$ python -q
>>> import numpy as np
>>> from numpy import linalg as LA
>>> np.set_printoptions(precision=2, suppress=True, linewidth=200, sign=" ")
>>> M = np.array([[1, 0, 1, 0, 3, 3, 2, 3, 2, 2, 3],
...     [3, 1, 1, 0, 2, 0, 0, 0, 3, 2, 0],
...     [1, 0, 1, 1, 1, 2, 3, 2, 3, 0, 3],
...     [0, 0, 3, 2, 0, 0, 1, 1, 3, 3, 3],
...     [3, 2, 3, 2, 3, 2, 1, 1, 3, 2, 0],
...     [3, 1, 2, 0, 0, 2, 1, 0, 1, 1, 2],
...     [1, 0, 3, 1, 2, 1, 3, 2, 0, 0, 3],
...     [0, 3, 1, 2, 3, 2, 1, 1, 2, 0, 2],
...     [1, 1, 1, 0, 3, 2, 2, 3, 0, 0, 0],
...     [2, 0, 0, 1, 0, 0, 3, 3, 3, 0, 0],
...     [1, 1, 1, 3, 2, 0, 1, 2, 0, 3, 2]])
>>> print(M)
[[ 1  0  1  0  3  3  2  3  2  2  3]
 [ 3  1  1  0  2  0  0  0  3  2  0]
 [ 1  0  1  1  1  2  3  2  3  0  3]
 [ 0  0  3  2  0  0  1  1  3  3  3]
 [ 3  2  3  2  3  2  1  1  3  2  0]
 [ 3  1  2  0  0  2  1  0  1  1  2]
 [ 1  0  3  1  2  1  3  2  0  0  3]
 [ 0  3  1  2  3  2  1  1  2  0  2]
 [ 1  1  1  0  3  2  2  3  0  0  0]
 [ 2  0  0  1  0  0  3  3  3  0  0]
 [ 1  1  1  3  2  0  1  2  0  3  2]]
>>> print(np.abs(LA.svd(M)[2][-1]))
[ 0.23  0.19  0.11  0.16  0.01  0.03  0.7   0.44  0.06  0.39  0.19]
>>> print(round(np.log10(LA.cond(M))))
2
>>> print(np.argsort(-LA.norm(M, axis=0).round(6), kind="stable")[:3])
[  8   4  10]
>>> print(LA.matrix_rank(M, rtol=0.1))
8
>>> print(round(float(LA.norm(M, 2) / LA.norm(M)), 2))
0.81
>>> gram = M.T @ M
>>> print(LA.eigvalsh(gram)[::-1])
[ 270.4    36.29   29.64   24.88   15.91   12.72    9.82    4.83    2.65    0.84    0.01]
>>> print(gram)
[[ 36  14  25  13  26  20  23  21  32  20  17]
 [ 14  17  14  13  22  14   9  10  16  10  10]
 [ 25  14  37  21  29  22  26  23  30  24  32]
 [ 13  13  21  24  21  11  18  19  22  19  22]
 [ 26  22  29  21  49  31  29  34  30  22  28]
 [ 20  14  22  11  31  30  25  25  24  12  26]
 [ 23   9  26  18  29  25  40  38  31  13  33]
 [ 21  10  23  19  34  25  38  42  29  17  30]
 [ 32  16  30  22  30  24  31  29  54  26  30]
 [ 20  10  24  19  22  12  13  17  26  31  23]
 [ 17  10  32  22  28  26  33  30  30  23  48]]
>>> print((M @ M.T).shape)
(11, 11)
>>> print(LA.matrix_rank(gram))
11
>>> print(np.allclose(gram, gram.T))
True
>>> print(np.trace(gram), (M ** 2).sum())
408 408
>>> print(np.diag(gram))
[ 36  17  37  24  49  30  40  42  54  31  48]
>>> other = M[0, 0] * M[1:] - np.outer(M[1:, 0], M[0])
>>> print(other)
[[ 0  1 -2  0 -7 -9 -6 -9 -3 -4 -9]
 [ 0  0  0  1 -2 -1  1 -1  1 -2  0]
 [ 0  0  3  2  0  0  1  1  3  3  3]
 [ 0  2  0  2 -6 -7 -5 -8 -3 -4 -9]
 [ 0  1 -1  0 -9 -7 -5 -9 -5 -5 -7]
 [ 0  0  2  1 -1 -2  1 -1 -2 -2  0]
 [ 0  3  1  2  3  2  1  1  2  0  2]
 [ 0  1  0  0  0 -1  0  0 -2 -2 -3]
 [ 0  0 -2  1 -6 -6 -1 -3 -1 -4 -6]
 [ 0  1  0  3 -1 -3 -1 -1 -2  1 -1]]
>>> print(M[:, 0] / M[0, 0])
[ 1.  3.  1.  0.  3.  3.  1.  0.  1.  2.  1.]
>>> print(LA.matrix_rank(other), LA.matrix_rank(M))
10 11
>>> print(np.trace(M))
16
>>> print(np.allclose(M, M.T))
False
>>> print((M - M.T) / 2)
[[ 0.  -1.5  0.   0.   0.   0.   0.5  1.5  0.5  0.   1. ]
 [ 1.5  0.   0.5  0.   0.  -0.5  0.  -1.5  1.   1.  -0.5]
 [ 0.  -0.5  0.  -1.  -1.   0.   0.   0.5  1.   0.   1. ]
 [ 0.   0.   1.   0.  -1.   0.   0.  -0.5  1.5  1.   0. ]
 [ 0.   0.   1.   1.   0.   1.  -0.5 -1.   0.   1.  -1. ]
 [ 0.   0.5  0.   0.  -1.   0.   0.  -1.  -0.5  0.5  1. ]
 [-0.5  0.   0.   0.   0.5  0.   0.   0.5 -1.  -1.5  1. ]
 [-1.5  1.5 -0.5  0.5  1.   1.  -0.5  0.  -0.5 -1.5  0. ]
 [-0.5 -1.  -1.  -1.5  0.   0.5  1.   0.5  0.  -1.5  0. ]
 [ 0.  -1.   0.  -1.  -1.  -0.5  1.5  1.5  1.5  0.  -1.5]
 [-1.   0.5 -1.   0.   1.  -1.  -1.   0.   0.   1.5  0. ]]
>>> print(np.sort(np.abs(LA.eigvals(M))))
[  0.31   1.41   1.41   2.54   2.54   2.54   2.54   3.56   4.38   4.38  16.17]
>>> print((M + M.T) / 2)
[[ 1.   1.5  1.   0.   3.   3.   1.5  1.5  1.5  2.   2. ]
 [ 1.5  1.   0.5  0.   2.   0.5  0.   1.5  2.   1.   0.5]
 [ 1.   0.5  1.   2.   2.   2.   3.   1.5  2.   0.   2. ]
 [ 0.   0.   2.   2.   1.   0.   1.   1.5  1.5  2.   3. ]
 [ 3.   2.   2.   1.   3.   1.   1.5  2.   3.   1.   1. ]
 [ 3.   0.5  2.   0.   1.   2.   1.   1.   1.5  0.5  1. ]
 [ 1.5  0.   3.   1.   1.5  1.   3.   1.5  1.   1.5  2. ]
 [ 1.5  1.5  1.5  1.5  2.   1.   1.5  1.   2.5  1.5  2. ]
 [ 1.5  2.   2.   1.5  3.   1.5  1.   2.5  0.   1.5  0. ]
 [ 2.   1.   0.   2.   1.   0.5  1.5  1.5  1.5  0.   1.5]
 [ 2.   0.5  2.   3.   1.   1.   2.   2.   0.   1.5  2. ]]
>>> other = np.array([[0, -1, -2, -2, 2, 1, 1],
...     [2, 0, -2, 0, 0, 1, 2],
...     [1, -2, 1, 0, -1, 2, -1],
...     [1, 1, 0, 1, -2, -2, 1],
...     [1, -2, -2, 0, 1, -1, -1],
...     [0, -2, -2, -1, 1, 1, 0],
...     [1, 1, 2, -2, 1, 1, 2]])
>>> cent = np.array([[2, 2, 2], [0, 2, 2], [2, 1, 1]])
>>> W0 = np.block([[other, np.zeros((7, 3))], [np.zeros((3, 7)), cent]])
>>> print(W0)
[[ 0. -1. -2. -2.  2.  1.  1.  0.  0.  0.]
 [ 2.  0. -2.  0.  0.  1.  2.  0.  0.  0.]
 [ 1. -2.  1.  0. -1.  2. -1.  0.  0.  0.]
 [ 1.  1.  0.  1. -2. -2.  1.  0.  0.  0.]
 [ 1. -2. -2.  0.  1. -1. -1.  0.  0.  0.]
 [ 0. -2. -2. -1.  1.  1.  0.  0.  0.  0.]
 [ 1.  1.  2. -2.  1.  1.  2.  0.  0.  0.]
 [ 0.  0.  0.  0.  0.  0.  0.  2.  2.  2.]
 [ 0.  0.  0.  0.  0.  0.  0.  0.  2.  2.]
 [ 0.  0.  0.  0.  0.  0.  0.  2.  1.  1.]]
>>> print(np.allclose(W0[:-1].T @ LA.lstsq(W0[:-1].T, W0[-1])[0], W0[-1]))
True
>>> print(np.abs(np.diag(LA.qr(W0)[1])) > 1e-9)
[ True  True  True  True  True  True  True  True  True False]
>>> print(np.unique(W0.round(6), axis=0).shape)
(10, 10)
>>> print(np.round(LA.norm(W0, 2), 2))
6.09
>>> print(round(float(LA.norm(W0[7], 1)), 2), round(LA.norm(W0[7], np.inf), 2))
6.0 2.0
>>> print(LA.norm(W0, axis=1).argmax())
6
>>> print(round(LA.norm(W0, 1), 2), round(float(LA.norm(W0, np.inf)), 2))
11.0 10.0
>>> print(round(float(LA.norm(W0[7] - W0[0])), 2))
5.2
>>> rng = np.random.default_rng(35143)
>>> lab = rng.permutation(10)
>>> print(lab)
[ 4  7  9  5  6  1  3  0  2  8]
>>> other = W0[lab][:, lab]
>>> print(np.allclose(other, W0))
False
>>> print(np.round(LA.det(other), 2), np.round(LA.det(W0[lab]), 2))
0.0 0.0
>>> print(np.diag(other))
[ 1.  2.  1.  1.  2.  0.  1.  0.  1.  2.]
>>> print(LA.cond(W0) > 100)
True
>>> print([round(float(x), 2) for x in LA.svd(W0, compute_uv=False)[:3]])
[6.09, 4.78, 4.71]
>>> X = np.load("sample11.npy")
>>> print(X)
[[ 1  0  3  1  2  2  1]
 [ 0  0  0  2  2  2  3]
 [ 1  0  1  0  1  0  3]
 [ 3  1  3  1  2  2  2]
 [ 0  1  3  0  1  3  0]
 [ 1  1  1  3  2  1  3]
 [ 2  1  1  1  0  2  2]
 [ 3  1  3  2  1  2  2]
 [ 3  0  0  1  3  3  3]
 [ 0  0  2  2  0  1  1]
 [ 0  3  1  2  1  2  3]
 [ 1  0  3  5  6  6  7]]
>>> r0 = np.array([3, 3])
>>> print(np.cross(X[7, :3], X[2, :3]))
[ 1  0 -1]
>>> print(np.correlate(X[7], X[2], "full"))
[  9   3  12   7   9   9  13   5   6   4   3   2   2]
>>> T = np.stack([X, 4 * X, X[::-1]])
>>> print(np.einsum("bij,cij->bc", T, T))
[[  409  1636   260]
 [ 1636  6544  1040]
 [  260  1040   409]]
>>> print(LA.matrix_rank(T.reshape(3, -1)))
2
>>> print(T.sum(axis=0))
[[  6   0  18  10  16  16  12]
 [  0   3   1  12  11  12  18]
 [  5   0   7   2   5   1  16]
 [ 18   5  15   6  13  13  13]
 [  3   6  18   2   6  17   2]
 [  7   6   6  16  10   7  17]
 [ 11   6   6   8   2  11  13]
 [ 15   6  18  10   6  13  10]
 [ 18   1   3   6  17  17  17]
 [  1   0  11  10   1   5   8]
 [  0  15   5  12   7  12  18]
 [  6   0  18  26  32  32  36]]
>>> print((T @ X.T).shape)
(3, 12, 12)
>>> E = np.triu(rng.random((5, 5)) < 0.5, 1).astype(int)
>>> E = E + E.T
>>> print(E)
[[ 0  1  0  0  0]
 [ 1  0  0  1  1]
 [ 0  0  0  0  1]
 [ 0  1  0  0  1]
 [ 0  1  1  1  0]]
>>> w, V = LA.eigh(E)
>>> print((w > 1e-8).sum(), (w < -1e-8).sum())
2 2
>>> vec = np.array([3, 0, 0, 7, 9, 5, 7])
>>> target = X @ vec
>>> print(np.round(LA.solve(X.T @ X, X.T @ target), 2) + 0)
[ 3.  0.  0.  7.  9.  5.  7.]
>>> target = target + 0.3 * rng.normal(size=12)
>>> print(target)
[  44.7    62.93   33.2    58.04   23.37   68.     36.71   55.64   79.1    25.89   53.51  170.7 ]
>>> coef, *_ = LA.lstsq(X, target)
>>> print(coef.round())
[ 3. -0. -0.  7.  9.  5.  7.]
>>> print(np.round(X.T @ (target - X @ coef), 2) + 0)
[ 0.  0.  0.  0.  0.  0.  0.]
>>> w, V = LA.eigh(E)
>>> vec = np.array([1, 4, 4, -3, -1])
>>> print(np.abs(E).sum(axis=1).max(), np.round(np.abs(w).max(), 2))
3 2.3
>>> U, sv, Vh = LA.svd(E)
>>> print(sv.round(2) + 0)
[ 2.3   1.62  1.3   0.62  0.  ]
>>> other = U[:, :4] @ np.diag(sv[:4]) @ Vh[:4]
>>> print(LA.matrix_rank(E, rtol=0.05))
4
>>> print(round(np.abs(E - other).max(), 2))
0.0
>>> print(np.round(LA.norm(E - other, 2), 2), np.round(sv[4], 2))
0.0 0.0
>>> print(np.einsum("ij,ji->", E, E))
10
>>> print(np.round(np.poly(E), 2) + 0)
[ 1.  0. -5. -2.  3.  0.]
>>> print(np.einsum("ii->", E))
0
>>> K = np.load("x.npy")
>>> print(K)
[[ 3.  0.  0.  0.  0.  0.  0.  0.  0.]
 [ 0.  7.  2.  4.  0.  4.  2.  2.  0.]
 [ 0.  2.  4.  2.  0.  2.  1.  1.  0.]
 [ 0.  4.  2.  7.  0.  4.  2.  2.  0.]
 [ 0.  0.  0.  0.  3.  0.  0.  0.  0.]
 [ 0.  4.  2.  4.  0.  7.  2.  2.  0.]
 [ 0.  2.  1.  2.  0.  2.  4.  1.  0.]
 [ 0.  2.  1.  2.  0.  2.  1.  4.  0.]
 [ 0.  0.  0.  0.  0.  0.  0.  0.  3.]]
>>> # equal to its transpose
>>> w, V = LA.eigh(K)
>>> vec = np.array([2, -1, -2, 2, -3, -1, -1, 0, 3])
>>> print(np.round(V * np.maximum(w, 0) @ V.T, 2) + 0)
[[ 3.  0.  0.  0.  0.  0.  0.  0.  0.]
 [ 0.  7.  2.  4.  0.  4.  2.  2.  0.]
 [ 0.  2.  4.  2.  0.  2.  1.  1.  0.]
 [ 0.  4.  2.  7.  0.  4.  2.  2.  0.]
 [ 0.  0.  0.  0.  3.  0.  0.  0.  0.]
 [ 0.  4.  2.  4.  0.  7.  2.  2.  0.]
 [ 0.  2.  1.  2.  0.  2.  4.  1.  0.]
 [ 0.  2.  1.  2.  0.  2.  1.  4.  0.]
 [ 0.  0.  0.  0.  0.  0.  0.  0.  3.]]
>>> print((np.sign(V[:, -1].round(6)) == np.sign(V[0, -1].round(6))).astype(int))
[ 1  0  0  0  1  0  0  0  1]
>>> print(LA.eigvalsh(K[1:, 1:]))
[  3.   3.   3.   3.   3.   3.   3.  18.]
>>> print(np.abs(K).sum(axis=1).max(), np.abs(w).max())
21.0 18.0
>>> print(np.round(vec @ K @ vec / (vec @ vec), 2), np.round(w[0], 2), w[-1])
3.27 3.0 18.0
>>> print(np.round(V * np.abs(w) @ V.T, 2) + 0)
[[ 3.  0.  0.  0.  0.  0.  0.  0.  0.]
 [ 0.  7.  2.  4.  0.  4.  2.  2.  0.]
 [ 0.  2.  4.  2.  0.  2.  1.  1.  0.]
 [ 0.  4.  2.  7.  0.  4.  2.  2.  0.]
 [ 0.  0.  0.  0.  3.  0.  0.  0.  0.]
 [ 0.  4.  2.  4.  0.  7.  2.  2.  0.]
 [ 0.  2.  1.  2.  0.  2.  4.  1.  0.]
 [ 0.  2.  1.  2.  0.  2.  1.  4.  0.]
 [ 0.  0.  0.  0.  0.  0.  0.  0.  3.]]
